In [1]: import numpy as np

In [2]: np.set_printoptions(suppress=True, linewidth=100)

In [3]: F = np.load("data.npy")

In [4]: F
Out[4]: 
array([[6., 0., 0., 5., 5., 0., 5., 5.],
       [0., 6., 5., 0., 0., 5., 0., 0.],
       [0., 5., 6., 0., 0., 5., 0., 0.],
       [5., 0., 0., 6., 5., 0., 5., 5.],
       [5., 0., 0., 5., 6., 0., 5., 5.],
       [0., 5., 5., 0., 0., 6., 0., 0.],
       [5., 0., 0., 5., 5., 0., 6., 5.],
       [5., 0., 0., 5., 5., 0., 5., 6.]])

In [5]: round(float(np.linalg.det(F)), 1)
Out[5]: 416.0

In [6]: (np.linalg.matrix_power((F != 0) + (F.T != 0) + np.eye(8), 8) > 0).astype(int)
Out[6]: 
array([[1, 0, 0, 1, 1, 0, 1, 1],
       [0, 1, 1, 0, 0, 1, 0, 0],
       [0, 1, 1, 0, 0, 1, 0, 0],
       [1, 0, 0, 1, 1, 0, 1, 1],
       [1, 0, 0, 1, 1, 0, 1, 1],
       [0, 1, 1, 0, 0, 1, 0, 0],
       [1, 0, 0, 1, 1, 0, 1, 1],
       [1, 0, 0, 1, 1, 0, 1, 1]])

In [7]: np.round(np.sort(np.linalg.eigvals(F).real), 1)
Out[7]: array([ 1.,  1.,  1.,  1.,  1.,  1., 16., 26.])

In [8]: np.flatnonzero(np.linalg.matrix_power((F != 0) + (F.T != 0) + np.eye(8), 8)[4])
Out[8]: array([0, 3, 4, 6, 7])

In [9]: vals, V = np.linalg.eigh(F)

In [10]: x0 = np.array([5, -4, 2, -1, 3, 0, 2, 5])

In [11]: x0 @ F @ x0
Out[11]: np.float64(1084.0)

In [12]: np.round(np.linalg.eigvalsh(F[1:, 1:]), 1)
Out[12]: array([ 1.,  1.,  1.,  1.,  1., 16., 21.])

In [13]: mat = np.load("dump.npy")

In [14]: mat
Out[14]: 
array([[ 5.9, -0.1,  8.3,  4.2,  4.4],
       [ 4.6,  2.1, 10.8,  5.9,  3.4],
       [ 5.9,  0.3,  9.9,  3.4,  5.4],
       [ 5. , -0.5, 12. ,  5.3,  5.5],
       [ 3.9,  1.5,  8.9,  4.8,  5.1],
       [ 5. ,  2. ,  8. ,  4.1,  3.3],
       [ 4.7,  0.5,  9.9,  6.2,  4.6],
       [ 5.1,  1.3,  8.8,  3.7,  6. ],
       [ 4.2, -0.9, 10.4,  4.9,  3.9],
       [ 6. , -1.3, 10.2,  5.1,  4.5],
       [ 2.9, -0.7, 10.9,  5.8,  5.6],
       [ 3.7,  0.3, 10.1,  4.1,  4.6],
       [ 5.5, -0.9, 10.8,  6.3,  5. ],
       [ 5.4, -1.4, 10.3,  7.8,  4.1],
       [ 5. , -0.3, 11.5,  3.5,  5.8],
       [ 4.2, -1.6, 10.2,  4.6,  4.7],
       [ 4.8, -0.4, 12.2,  5.3,  6.4],
       [ 4.1, -1.2, 11.8,  4.4,  4.5],
       [ 4.8, -0.4,  9.8,  5.5,  4.3],
       [ 5.9,  0.6, 10.8,  3.8,  6.8],
       [ 4.6, -1.5,  8.8,  4.7,  5.2],
       [ 4.8,  1.6, 12.2,  2.6,  4.8],
       [ 5. ,  0.1, 10.9,  3.5,  4.8],
       [ 4.8,  0.8,  9.7,  4.6,  5.5],
       [ 4.7, -0.8,  8.5,  5.3,  4.6],
       [ 4.8, -0.9, 10.3,  3.4,  5.8],
       [ 4.3, -0.3, 10.7,  5.6,  6.3],
       [ 7.2,  0.1,  9.4,  5.2,  3.3]])

In [15]: x0 = np.array([2, 2, 1, 3, 1])

In [16]: target = mat @ x0

In [17]: np.round(np.linalg.lstsq(mat, target)[0], 1)
Out[17]: array([2., 2., 1., 3., 1.])

In [18]: np.round(np.linalg.solve(mat.T @ mat, mat.T @ target), 1)
Out[18]: array([2., 2., 1., 3., 1.])

In [19]: np.round(np.linalg.pinv(mat) @ mat, 1) + 0
Out[19]: 
array([[1., 0., 0., 0., 0.],
       [0., 1., 0., 0., 0.],
       [0., 0., 1., 0., 0.],
       [0., 0., 0., 1., 0.],
       [0., 0., 0., 0., 1.]])

In [20]: rng = np.random.default_rng(733)

In [21]: target = target + 0.1 * rng.normal(size=28)

In [22]: target.round(1)
Out[22]: 
array([36.8, 45.4, 37.8, 42.4, 39.3, 37.5, 43.4, 38.6, 35.6, 39.4, 38.3, 34.8, 44.1, 45.8, 37.2,
       34. , 43.2, 35.3, 39.3, 42.1, 34.1, 37.6, 36.5, 40.2, 36.7, 34. , 41.6, 42.9])

In [23]: beta, *_ = np.linalg.lstsq(mat, target)

In [24]: np.round(np.linalg.norm(target - mat @ beta), 1)
Out[24]: np.float64(0.4)

In [25]: [round(float(np.linalg.norm(np.linalg.solve(mat.T @ mat + lam * np.eye(5), mat.T @ target))), 2) for lam in (0, 1, 10, 100)]
Out[25]: [4.35, 4.26, 3.75, 2.97]

In [26]: np.round(mat.T @ (target - mat @ beta), 1) + 0
Out[26]: array([0., 0., 0., 0., 0.])

In [27]: lab = mat[:, 1] > np.median(mat[:, 1])

In [28]: r0 = mat[lab].mean(axis=0) - mat[~lab].mean(axis=0)

In [29]: np.argsort(-np.abs(r0).round(6), kind="stable")
Out[29]: array([1, 3, 2, 0, 4])

In [30]: (((mat - mat.mean(axis=0)) @ r0 > 0) == lab).mean()
Out[30]: np.float64(1.0)

In [31]: ((mat - mat.mean(axis=0)) @ r0 > 0).astype(int)
Out[31]: array([1, 1, 1, 0, 1, 1, 1, 1, 0, 0, 0, 1, 0, 0, 0, 0, 0, 0, 0, 1, 0, 1, 1, 1, 0, 0, 0, 1])

In [32]: lab.astype(int)
Out[32]: array([1, 1, 1, 0, 1, 1, 1, 1, 0, 0, 0, 1, 0, 0, 0, 0, 0, 0, 0, 1, 0, 1, 1, 1, 0, 0, 0, 1])

In [33]: Y = np.array([[1, 2, 0],
    ...:     [1, 0, 1],
    ...:     [0, 1, 2],
    ...:     [1, 0, 2],
    ...:     [1, 2, 1],
    ...:     [2, 2, 2],
    ...:     [2, 1, 1],
    ...:     [1, 0, 2]])

In [34]: basis = np.array([[2, 0, 1, 3, 0, 1, 2, 1, 0],
    ...:     [1, 3, 1, 0, 3, 3, 1, 0, 3],
    ...:     [0, 1, 2, 1, 2, 2, 0, 2, 1]])

In [35]: W0 = Y @ basis

In [36]: W0
Out[36]: 
array([[ 4,  6,  3,  3,  6,  7,  4,  1,  6],
       [ 2,  1,  3,  4,  2,  3,  2,  3,  1],
       [ 1,  5,  5,  2,  7,  7,  1,  4,  5],
       [ 2,  2,  5,  5,  4,  5,  2,  5,  2],
       [ 4,  7,  5,  4,  8,  9,  4,  3,  7],
       [ 6,  8,  8,  8, 10, 12,  6,  6,  8],
       [ 5,  4,  5,  7,  5,  7,  5,  4,  4],
       [ 2,  2,  5,  5,  4,  5,  2,  5,  2]])

In [37]: U, sig, Vh = np.linalg.svd(W0)

In [38]: np.argmax(sig[:-1] / (sig[1:] + 1e-6)) + 1
Out[38]: np.int64(3)

In [39]: sig.round(1) + 0
Out[39]: array([42.5,  8.3,  5.3,  0. ,  0. ,  0. ,  0. ,  0. ])

In [40]: Y = U[:, :3] @ np.diag(sig[:3]) @ Vh[:3]

In [41]: Y.round(1)
Out[41]: 
array([[ 4.,  6.,  3.,  3.,  6.,  7.,  4.,  1.,  6.],
       [ 2.,  1.,  3.,  4.,  2.,  3.,  2.,  3.,  1.],
       [ 1.,  5.,  5.,  2.,  7.,  7.,  1.,  4.,  5.],
       [ 2.,  2.,  5.,  5.,  4.,  5.,  2.,  5.,  2.],
       [ 4.,  7.,  5.,  4.,  8.,  9.,  4.,  3.,  7.],
       [ 6.,  8.,  8.,  8., 10., 12.,  6.,  6.,  8.],
       [ 5.,  4.,  5.,  7.,  5.,  7.,  5.,  4.,  4.],
       [ 2.,  2.,  5.,  5.,  4.,  5.,  2.,  5.,  2.]])

In [42]: round(float(np.linalg.norm(W0 - Y, 2)), 1), round(float(sig[3]), 1)
Out[42]: (0.0, 0.0)

In [43]: np.round(np.linalg.norm(W0 - Y) / np.linalg.norm(W0), 1)
Out[43]: np.float64(0.0)

In [44]: np.linalg.matrix_rank(Y)
Out[44]: np.int64(3)

In [45]: Y = np.array([[1, 1, 3, 3],
    ...:     [3, 0, 3, 1],
    ...:     [1, 3, 2, 3],
    ...:     [1, 1, 1, 1],
    ...:     [3, 0, 3, 2],
    ...:     [3, 3, 1, 0],
    ...:     [0, 1, 3, 1],
    ...:     [2, 2, 0, 3],
    ...:     [3, 3, 1, 0]])

In [46]: basis = np.array([[7, 0, -5, -2, 5, 4, -6, 4, 2, 9],
    ...:     [-1, 7, 8, 9, -7, 8, -7, 1, 0, -8],
    ...:     [3, 6, 6, -9, -7, -3, 8, -5, -9, -6],
    ...:     [4, -5, -6, -7, 8, 1, -5, 0, 1, -3]])

In [47]: m1 = Y @ basis

In [48]: m1
Out[48]: 
array([[ 27,  10,   3, -41,   1,   6,  -4, -10, -22, -26],
       [ 34,  13,  -3, -40,   2,   4,   1,  -3, -20,   6],
       [ 22,  18,  13, -14,  -6,  25, -26,  -3, -13, -36],
       [ 13,   8,   3,  -9,  -1,  10, -10,   0,  -6,  -8],
       [ 38,   8,  -9, -47,  10,   5,  -4,  -3, -19,   3],
       [ 21,  27,  15,  12, -13,  33, -31,  10,  -3,  -3],
       [ 12,  20,  20, -25, -20,   0,  12, -14, -26, -29],
       [ 24,  -1, -12,  -7,  20,  27, -41,  10,   7,  -7],
       [ 21,  27,  15,  12, -13,  33, -31,  10,  -3,  -3]])

In [49]: U, sig, Vh = np.linalg.svd(m1)

In [50]: sig.round(1) + 0
Out[50]: array([131.7,  92.2,  64.6,  38.7,   0. ,   0. ,   0. ,   0. ,   0. ])

In [51]: Y = U[:, :4] @ np.diag(sig[:4]) @ Vh[:4]

In [52]: np.linalg.matrix_rank(Y)
Out[52]: np.int64(4)

In [53]: np.round(np.linalg.norm(m1 - Y, 2), 1), round(float(sig[4]), 1)
Out[53]: (np.float64(0.0), 0.0)

In [54]: np.linalg.matrix_rank(m1, rtol=0.05)
Out[54]: np.int64(4)

In [55]: r = np.linalg.matrix_rank(m1)

In [56]: r
Out[56]: np.int64(4)

In [57]: ns = np.linalg.svd(m1)[2][r:].T

In [58]: [int(np.linalg.matrix_rank(m1[:i])) for i in range(1, len(m1) + 1)]
Out[58]: [1, 2, 3, 4, 4, 4, 4, 4, 4]

In [59]: [int(np.linalg.matrix_rank(m1[:, :j + 1])) for j in range(10)]
Out[59]: [1, 2, 3, 4, 4, 4, 4, 4, 4, 4]

In [60]: np.linalg.matrix_rank(m1.T @ m1), np.linalg.matrix_rank(m1 @ m1.T)
Out[60]: (np.int64(4), np.int64(4))

In [61]: U, sig, Vh = np.linalg.svd(m1)

In [62]: V = Vh[:(sig > 1e-8).sum()]

In [63]: x0 = m1[6] + 3 * m1[4] + rng.integers(2) * np.eye(10)[1]

In [64]: x0
Out[64]: array([ 126.,   44.,   -7., -166.,   10.,   15.,    0.,  -23.,  -83.,  -20.])

In [65]: np.linalg.matrix_rank(np.vstack([m1, x0]))
Out[65]: np.int64(4)

In [66]: np.round(V.T @ V, 1) + 0
Out[66]: 
array([[ 0.4,  0.2,  0. , -0.3,  0. ,  0.2, -0.2,  0.1, -0.1,  0.1],
       [ 0.2,  0.4,  0.2,  0. , -0.3,  0.2,  0. ,  0. , -0.2,  0.1],
       [ 0. ,  0.2,  0.3,  0.1, -0.3,  0.1,  0.1,  0. , -0.1, -0.1],
       [-0.3,  0. ,  0.1,  0.6, -0.1,  0.1, -0.1,  0.1,  0.2,  0.1],
       [ 0. , -0.3, -0.3, -0.1,  0.3,  0. , -0.2,  0. ,  0.1,  0. ],
       [ 0.2,  0.2,  0.1,  0.1,  0. ,  0.3, -0.4,  0.1,  0. , -0.1],
       [-0.2,  0. ,  0.1, -0.1, -0.2, -0.4,  0.5, -0.1, -0.1,  0.1],
       [ 0.1,  0. ,  0. ,  0.1,  0. ,  0.1, -0.1,  0.1,  0.1,  0.2],
       [-0.1, -0.2, -0.1,  0.2,  0.1,  0. , -0.1,  0.1,  0.2,  0.1],
       [ 0.1,  0.1, -0.1,  0.1,  0. , -0.1,  0.1,  0.2,  0.1,  0.9]])

In [67]: np.allclose(V.T @ V @ x0, x0)
Out[67]: True

In [68]: np.round(np.diag(V.T @ V), 1)
Out[68]: array([0.4, 0.4, 0.3, 0.6, 0.3, 0.3, 0.5, 0.1, 0.2, 0.9])
